$ python3 -q
>>> import numpy as np
>>> from numpy import linalg as LA
>>> np.set_printoptions(suppress=True, linewidth=200)
>>> def tidy(a):
...     return np.round(a, 1) + 0
... 
>>> other = np.array([[1, 0], [0, 1], [2, 1], [2, 0]])
>>> E = np.block([[np.zeros((4, 4)), other], [other.T, np.zeros((2, 2))]])
>>> E
array([[0., 0., 0., 0., 1., 0.],
       [0., 0., 0., 0., 0., 1.],
       [0., 0., 0., 0., 2., 1.],
       [0., 0., 0., 0., 2., 0.],
       [1., 0., 2., 2., 0., 0.],
       [0., 1., 1., 0., 0., 0.]])
>>> left, sv, vt = LA.svd(E)
>>> V = vt[:(sv > 1e-8).sum()]
>>> rng = np.random.default_rng(682492)
>>> vec = E[5] + -1 * E[1] + rng.integers(2) * np.eye(6)[5]
>>> vec
array([ 0.,  1.,  1.,  0.,  0., -1.])
>>> tidy(V.T @ V)
array([[ 0.1, -0.1,  0.1,  0.3,  0. ,  0. ],
       [-0.1,  0.6,  0.4, -0.3,  0. ,  0. ],
       [ 0.1,  0.4,  0.6,  0.3,  0. ,  0. ],
       [ 0.3, -0.3,  0.3,  0.6,  0. ,  0. ],
       [ 0. ,  0. ,  0. ,  0. ,  1. ,  0. ],
       [ 0. ,  0. ,  0. ,  0. ,  0. ,  1. ]])
>>> w, V = LA.eigh(E)
>>> tidy(w)
array([-3.1, -1.2,  0. ,  0. ,  1.2,  3.1])
>>> tidy(LA.svd(E, compute_uv=False))
array([3.1, 3.1, 1.2, 1.2, 0. , 0. ])
>>> tidy(w.sum()), np.trace(E)
(np.float64(0.0), np.float64(0.0))
>>> tidy(V @ np.diag(w) @ V.T)
array([[0., 0., 0., 0., 1., 0.],
       [0., 0., 0., 0., 0., 1.],
       [0., 0., 0., 0., 2., 1.],
       [0., 0., 0., 0., 2., 0.],
       [1., 0., 2., 2., 0., 0.],
       [0., 1., 1., 0., 0., 0.]])
>>> tidy(np.abs(V[:, -1]))
array([0.2, 0.1, 0.5, 0.4, 0.7, 0.2])
>>> tidy(V.T @ E @ V)
array([[-3.1,  0. ,  0. ,  0. ,  0. ,  0. ],
       [ 0. , -1.2,  0. ,  0. ,  0. ,  0. ],
       [ 0. ,  0. ,  0. ,  0. ,  0. ,  0. ],
       [ 0. ,  0. ,  0. ,  0. ,  0. ,  0. ],
       [ 0. ,  0. ,  0. ,  0. ,  1.2,  0. ],
       [ 0. ,  0. ,  0. ,  0. ,  0. ,  3.1]])
>>> np.abs(V[:, -1]).round(6).argmax()
np.int64(4)
>>> tidy(LA.eigvalsh(E @ E))
array([0. , 0. , 1.5, 1.5, 9.5, 9.5])
>>> tidy(V.T @ V)
array([[1., 0., 0., 0., 0., 0.],
       [0., 1., 0., 0., 0., 0.],
       [0., 0., 1., 0., 0., 0.],
       [0., 0., 0., 1., 0., 0.],
       [0., 0., 0., 0., 1., 0.],
       [0., 0., 0., 0., 0., 1.]])
>>> tidy(LA.eigvalsh(E + -1 * np.eye(6)))
array([-4.1, -2.2, -1. , -1. ,  0.2,  2.1])
>>> np.unique(w.round(6) + 0, return_counts=True)[1]
array([1, 1, 2, 1, 1])
>>> w, V = LA.eigh(E)
>>> vec = np.array([-7, -3, -1, -4, -2, 9])
>>> tidy(vec @ E @ vec / (vec @ vec)), tidy(w[0]), tidy(w[-1])
(np.float64(0.0), np.float64(-3.1), np.float64(3.1))
>>> np.abs(E).sum(axis=1).max(), tidy(np.abs(w).max())
(np.float64(5.0), np.float64(3.1))
>>> tidy(LA.eigvalsh(E[1:, 1:]))
array([-2.9, -1.2,  0. ,  1.2,  2.9])
>>> r = LA.matrix_rank(E)
>>> r
np.int64(4)
>>> N = LA.svd(E)[2][r:].T
>>> tidy(E @ N)
array([[0., 0.],
       [0., 0.],
       [0., 0.],
       [0., 0.],
       [0., 0.],
       [0., 0.]])
>>> np.allclose(E @ N, 0)
True
>>> [int(LA.matrix_rank(np.delete(E, i, axis=0))) for i in range(6)]
[4, 4, 4, 4, 3, 3]
>>> LA.matrix_rank(E.T @ E), LA.matrix_rank(E @ E.T)
(np.int64(4), np.int64(4))
>>> LA.matrix_rank(E, rtol=0.1)
np.int64(4)
>>> np.argsort(-LA.norm(E, axis=0).round(6), kind="stable")[:3]
array([4, 2, 3])
>>> tidy(LA.norm(E, 2) / LA.norm(E))
np.float64(0.7)
>>> [round(float(x), 1) for x in LA.svd(E, compute_uv=False)[:3]]
[3.1, 3.1, 1.2]
>>> LA.cond(E) > 100
np.True_
>>> mat = np.loadtxt("mat.csv", delimiter=",")
>>> mat
array([[-1.4, -0.3, -2.9, -7.6],
       [ 0.1, -0.4,  0.1,  0.3],
       [ 0.3,  0.2,  0.6, -0.7],
       [-1.5, -0.9, -3.1, -7.6],
       [-2.1,  0.1, -3.5, -8.7],
       [ 0.4,  0.3,  1.4,  3.5],
       [ 0.3,  0. ,  0. ,  0.4],
       [ 0.2,  0.4, -0.1,  1.6],
       [ 1.2, -0.2,  0. , -0.3],
       [ 1.3,  0. ,  1.8,  5. ],
       [-0.2, -0.5, -0.5, -1.5],
       [ 0.6,  0.3,  1.2,  2.7],
       [ 0.4,  0.5, -0.2, -0.2],
       [ 0. ,  0.6,  0.2,  1. ],
       [-1.5, -0.2, -2. , -4.5],
       [-0.5,  0.2, -0.7, -2.1],
       [-0.9, -0.2, -0.7, -2.1],
       [ 1.7, -0.3,  3. ,  8.3],
       [ 1.6,  0.1,  2.3,  7.1],
       [-0.7, -0.4, -1.6, -5.6],
       [ 0.9,  0. ,  0.7,  2.2]])
>>> Xs = mat - mat.mean(axis=0)
>>> left, sv, vt = LA.svd(Xs, full_matrices=False)
>>> (np.sign(left[:, 0]) == np.sign(left[0, 0])).astype(int)
array([1, 0, 0, 1, 1, 0, 0, 0, 0, 0, 1, 0, 0, 0, 1, 1, 1, 0, 0, 1, 0])
>>> np.abs(left[:, 0]).argmax()
np.int64(17)
>>> LA.matrix_rank(Xs)
np.int64(4)
>>> tidy((sv ** 2).sum() ** 2 / (sv ** 4).sum())
np.float64(1.0)
>>> d = LA.norm(mat[:, None] - mat[None], axis=-1)
>>> tidy(d[:5, :5])
array([[ 0. ,  8.6,  7.9,  0.6,  1.5],
       [ 8.6,  0. ,  1.3,  8.7, 10. ],
       [ 7.9,  1.3,  0. ,  8.1,  9.3],
       [ 0.6,  8.7,  8.1,  0. ,  1.7],
       [ 1.5, 10. ,  9.3,  1.7,  0. ]])
>>> tidy(d[9])
array([13.7,  5.2,  5.9, 13.8, 15.1,  1.8,  5. ,  4.1,  5.6,  0. ,  7.1,  2.5,  5.7,  4.5, 10.6,  7.7,  7.8,  3.5,  2.2, 11.3,  3. ])
>>> d[9].round(6).argsort(kind="stable")[:4]
array([ 9,  5, 18, 11])
>>> (d + 1e9 * np.eye(21)).round(6).argmin(axis=1)
array([ 3,  6, 12,  0,  0, 11,  1, 13, 12,  5, 15, 20,  6,  7, 19, 16, 15, 18, 17, 14, 11])
>>> np.flatnonzero(d[9] < d.mean() / 2)
array([ 5,  9, 11, 18])
>>> data = np.loadtxt("x.csv", delimiter=",")
>>> data
array([[ 0., -1.,  7.],
       [ 0.,  1., -1.],
       [ 0.,  2., -2.]])
>>> idx = rng.permutation(6)
>>> idx
array([0, 5, 2, 1, 4, 3])
>>> other = E[idx][:, idx]
>>> np.trace(other)
np.float64(0.0)
>>> tidy(np.sort(np.abs(LA.eigvals(other))))
array([0. , 0. , 1.2, 1.2, 3.1, 3.1])
>>> np.allclose(other, E)
False
>>> J = np.loadtxt("data.csv", delimiter=",")
>>> J
array([[ 0.5, -0.3,  0.2,  0.6],
       [ 1.1, -1.1,  0.6, -0.5],
       [-0.6,  0.4, -0.2, -0.6],
       [-0.9,  1.3,  0.2, -1.1],
       [-0.5,  0.5,  0.6, -0.2],
       [ 0.9, -0.8, -0.3, -0.1],
       [ 0.4, -0.2,  0.3, -0.9],
       [-0.8,  1.1,  1.6,  1.2],
       [ 0.2,  0. ,  0.3,  0.6],
       [-0.5,  0.8,  0.3, -0.8],
       [-1.7,  1.6,  0.2,  0.4],
       [ 0.6, -0.4, -1. , -0.9],
       [-2.4,  2.5, -0.3,  0.1],
       [ 0.1,  0. , -1.4,  1.7],
       [ 1.8, -1.5, -0.5, -0.1],
       [ 0.2, -0.4,  0.5,  0.4],
       [ 0. ,  0. ,  1.5,  1.2],
       [-0.1,  0. , -1.3,  0.5],
       [-0.4, -0.2,  0. , -1. ],
       [ 0.2, -0.3, -1. ,  0.2],
       [-0.2,  0.4,  0.2, -2.4],
       [ 0.3, -0.3, -0.9,  0.5]])
>>> Xs = J - J.mean(axis=0)
>>> V = LA.svd(Xs)[2][:3]
>>> other = Xs - Xs @ V.T @ V
>>> tidy((Xs @ V.T).std(axis=0))
array([1.3, 0.9, 0.7])
>>> other = J + rng.integers(-2, 3, (22, 3)) @ rng.integers(-2, 3, (3, 4))
>>> tidy(other)
array([[ 4.5,  5.7, -4.8, -1.4],
       [ 3.1,  1.9, -1.4, -1.5],
       [ 1.4,  3.4, -2.2, -1.6],
       [ 2.1,  5.3, -2.8, -1.1],
       [ 1.5,  2.5, -0.4,  1.8],
       [-0.1, -1.8, -1.3, -1.1],
       [ 1.4,  1.8, -1.7, -2.9],
       [-1.8, -1.9,  1.6,  6.2],
       [ 0.2,  2. ,  0.3, -5.4],
       [ 2.5,  4.8, -0.7, -0.8],
       [ 0.3,  3.6, -0.8,  2.4],
       [ 0.6,  0.6, -2. , -3.9],
       [-4.4,  0.5,  0.7, -1.9],
       [ 3.1,  5. , -4.4, -1.3],
       [ 3.8,  2.5, -0.5, -4.1],
       [ 0.2, -0.4,  2.5,  0.4],
       [ 1. ,  1. ,  2.5,  2.2],
       [ 2.9,  5. , -6.3, -2.5],
       [ 0.6,  1.8, -3. , -3. ],
       [-0.8, -3.3, -2. ,  5.2],
       [ 0.8,  3.4, -2.8, -7.4],
       [ 1.3,  1.7,  0.1, -1.5]])
>>> tidy(LA.svd(other - J, compute_uv=False))
array([21. , 10.8,  5.8,  0. ])
>>> np.abs(other - J).sum(axis=1)
array([17.,  8.,  8., 10.,  7.,  4.,  7.,  9.,  8.,  8.,  7.,  5.,  7., 14., 10.,  2.,  4., 16.,  8., 10., 12.,  6.])
>>> LA.matrix_rank(other - J, tol=1e-8)
np.int64(3)
